In [1]: import numpy as np

In [2]: np.set_printoptions(suppress=True, linewidth=160)

In [3]: def rnd(a):
   ...:     return np.round(a, 1) + 0
   ...: 

In [4]: Y = np.array([[3], [9], [7], [9], [-6], [-8]])

In [5]: W2 = np.array([[9, -7, 4]])

In [6]: rng = np.random.default_rng(8569)

In [7]: arr = Y @ W2 + 0.3 * rng.normal(size=(6, 3))

In [8]: print(rnd(arr))
[[ 26.6 -20.6  11.9]
 [ 80.8 -62.8  35.5]
 [ 63.3 -49.6  27.5]
 [ 80.8 -62.8  35.8]
 [-54.   41.4 -23.6]
 [-72.   55.8 -32.1]]

In [9]: O, vecs = np.linalg.qr(arr[:, :1])[0], np.linalg.qr(arr[:, 1:])[0]

In [10]: s = np.linalg.svd(O.T @ vecs, compute_uv=False)

In [11]: print(rnd(s))
[1.]

In [12]: print((s > 0.9).sum())
1

In [13]: print(rnd(np.degrees(np.arccos(s.clip(0, 1)))))
[0.2]

In [14]: r0 = np.array([-1, -3, 0])

In [15]: r1 = np.array([4, -4, -4, 2, 0])

In [16]: X = r0[:, None] + r1[None, :]

In [17]: print(X)
[[ 3 -5 -5  1 -1]
 [ 1 -7 -7 -1 -3]
 [ 4 -4 -4  2  0]]

In [18]: Uu, s, VT = np.linalg.svd(X)

In [19]: vecs = VT[:(s > 1e-8).sum()]

In [20]: vec = X[2] + -1 * X[0] + rng.integers(2) * np.eye(5)[1]

In [21]: print(vec)
[1. 1. 1. 1. 1.]

In [22]: print(rnd(np.diag(vecs.T @ vecs)))
[0.6 0.5 0.5 0.3 0.2]

In [23]: Y = X / np.sqrt((X ** 2).mean(axis=1, keepdims=True))

In [24]: print(np.linalg.matrix_rank(X - X.mean(axis=1, keepdims=True)))
1

In [25]: print(rnd(X - X.mean(axis=1, keepdims=True)))
[[ 4.4 -3.6 -3.6  2.4  0.4]
 [ 4.4 -3.6 -3.6  2.4  0.4]
 [ 4.4 -3.6 -3.6  2.4  0.4]]

In [26]: print(rnd(Y[1]))
[ 0.2 -1.5 -1.5 -0.2 -0.6]

In [27]: print(rnd(np.linalg.norm(Y, axis=1)))
[2.2 2.2 2.2]

In [28]: print(np.linalg.cond(X) > 100)
True

In [29]: print([round(float(x), 1) for x in np.linalg.svd(X, compute_uv=False)[:3]])
[14.3, 4.2, 0.0]

In [30]: print(rnd(np.linalg.norm(X, 2) / np.linalg.norm(X)))
1.0

In [31]: Uu, s, VT = np.linalg.svd(X, full_matrices=False)

In [32]: print(rnd(np.sqrt((s ** 2).sum())), rnd(np.linalg.norm(X)))
14.9 14.9

In [33]: print(rnd(VT @ VT.T))
[[1. 0. 0.]
 [0. 1. 0.]
 [0. 0. 1.]]

In [34]: print((s > 1e-8).sum())
2

In [35]: print(rnd(Uu.T @ X @ VT.T))
[[14.3  0.   0. ]
 [ 0.   4.2  0. ]
 [ 0.   0.   0. ]]

In [36]: print(Uu.shape, s.shape, VT.shape)
(3, 3) (3,) (3, 5)

In [37]: print(np.abs(np.diag(np.linalg.qr(X)[1])) > 1e-9)
[ True  True False]

In [38]: E = np.load("test1.npy")

In [39]: print(E)
[[1 0 0 0]
 [8 1 0 0]
 [1 8 1 0]
 [0 4 4 1]]

In [40]: print(np.poly(E))
[ 1. -4.  6. -4.  1.]

In [41]: print(rnd(np.linalg.eigvals(E).sum().real))
4.0

In [42]: print(rnd(np.linalg.det(2 * E)), rnd(np.linalg.det(E)))
16.0 1.0

In [43]: print(rnd(np.linalg.det(E[::-1])))
1.0

In [44]: print(np.kron(np.eye(2, dtype=int), E))
[[1 0 0 0 0 0 0 0]
 [8 1 0 0 0 0 0 0]
 [1 8 1 0 0 0 0 0]
 [0 4 4 1 0 0 0 0]
 [0 0 0 0 1 0 0 0]
 [0 0 0 0 8 1 0 0]
 [0 0 0 0 1 8 1 0]
 [0 0 0 0 0 4 4 1]]

In [45]: print(np.einsum("ij,ji->", E, E))
4

In [46]: hat = np.triu(np.array([[1, -2, 2, 2], [2, 2, 2, -2], [2, 2, 1, 1], [-1, 1, 2, 0]]), 1) + np.eye(4)

In [47]: Y = hat @ E @ np.linalg.inv(hat)

In [48]: print(rnd(np.linalg.det(Y)))
1.0

In [49]: print(Y)
[[-13.  -4.  44. -24.]
 [ 10.  29. -84. 120.]
 [  1.  14. -25.  52.]
 [  0.   4.  -4.  13.]]

In [50]: print(np.trace(Y), np.trace(E))
4.0 4

In [51]: t = rng.uniform(0, 2 * np.pi, 28)

In [52]: O, _ = np.linalg.qr(np.array([[-0.3, 1.9],
    ...:     [0.7, 1.1],
    ...:     [-0.5, 0.0],
    ...:     [0.2, 0.6],
    ...:     [0.4, 0.2],
    ...:     [-0.2, -0.6]]))

In [53]: feats = 10 * np.c_[np.cos(t), np.sin(t)] @ O.T

In [54]: print(rnd(feats))
[[ 9.   3.   1.3  2.1 -0.1 -2.1]
 [ 6.3  6.2 -1.5  2.8  1.9 -2.8]
 [-5.9 -6.4  1.7 -2.9 -2.1  2.9]
 [ 7.9 -3.   4.4 -0.1 -2.9  0.1]
 [-2.   7.1 -4.7  2.1  3.9 -2.1]
 [ 7.   5.7 -0.9  2.8  1.5 -2.8]
 [ 8.6 -1.9  4.   0.4 -2.5 -0.4]
 [-0.6  7.4 -4.4  2.4  3.8 -2.4]
 [ 4.7  6.9 -2.4  2.9  2.6 -2.9]
 [ 9.2 -0.2  3.2  1.  -1.8 -1. ]
 [-8.8 -3.5 -0.9 -2.2 -0.1  2.2]
 [-8.9 -3.3 -1.1 -2.2  0.   2.2]
 [-7.2 -5.5  0.8 -2.7 -1.4  2.7]
 [ 7.2 -4.   4.6 -0.5 -3.3  0.5]
 [ 4.6  7.  -2.5  2.9  2.6 -2.9]
 [-8.  -4.7  0.  -2.5 -0.9  2.5]
 [-7.7  3.4 -4.5  0.2  3.1 -0.2]
 [ 9.  -1.   3.6  0.7 -2.1 -0.7]
 [-3.1  6.7 -4.9  1.9  3.9 -1.9]
 [-3.9  6.4 -4.9  1.7  3.8 -1.7]
 [ 0.8  7.5 -4.   2.6  3.6 -2.6]
 [-4.8  5.9 -4.9  1.4  3.8 -1.4]
 [-0.6  7.4 -4.4  2.4  3.8 -2.4]
 [ 6.5 -4.6  4.8 -0.8 -3.5  0.8]
 [ 6.3 -4.8  4.8 -0.9 -3.5  0.9]
 [-5.6  5.4 -4.9  1.1  3.7 -1.1]
 [-7.7  3.3 -4.5  0.2  3.  -0.2]
 [ 7.6  5.1 -0.4  2.6  1.1 -2.6]]

In [55]: Uu, s, VT = np.linalg.svd(feats)

In [56]: vecs = VT[:(s > 1e-8).sum()]

In [57]: vec = feats[18] + -2 * feats[14] + rng.integers(2) * np.eye(6)[4]

In [58]: print(rnd(vec))
[-12.2  -7.3   0.1  -3.9  -0.4   3.9]

In [59]: print(rnd(vecs.T @ vecs))
[[ 0.9  0.1  0.2  0.1 -0.1 -0.1]
 [ 0.1  0.6 -0.3  0.2  0.3 -0.2]
 [ 0.2 -0.3  0.2 -0.1 -0.2  0.1]
 [ 0.1  0.2 -0.1  0.1  0.1 -0.1]
 [-0.1  0.3 -0.2  0.1  0.1 -0.1]
 [-0.1 -0.2  0.1 -0.1 -0.1  0.1]]
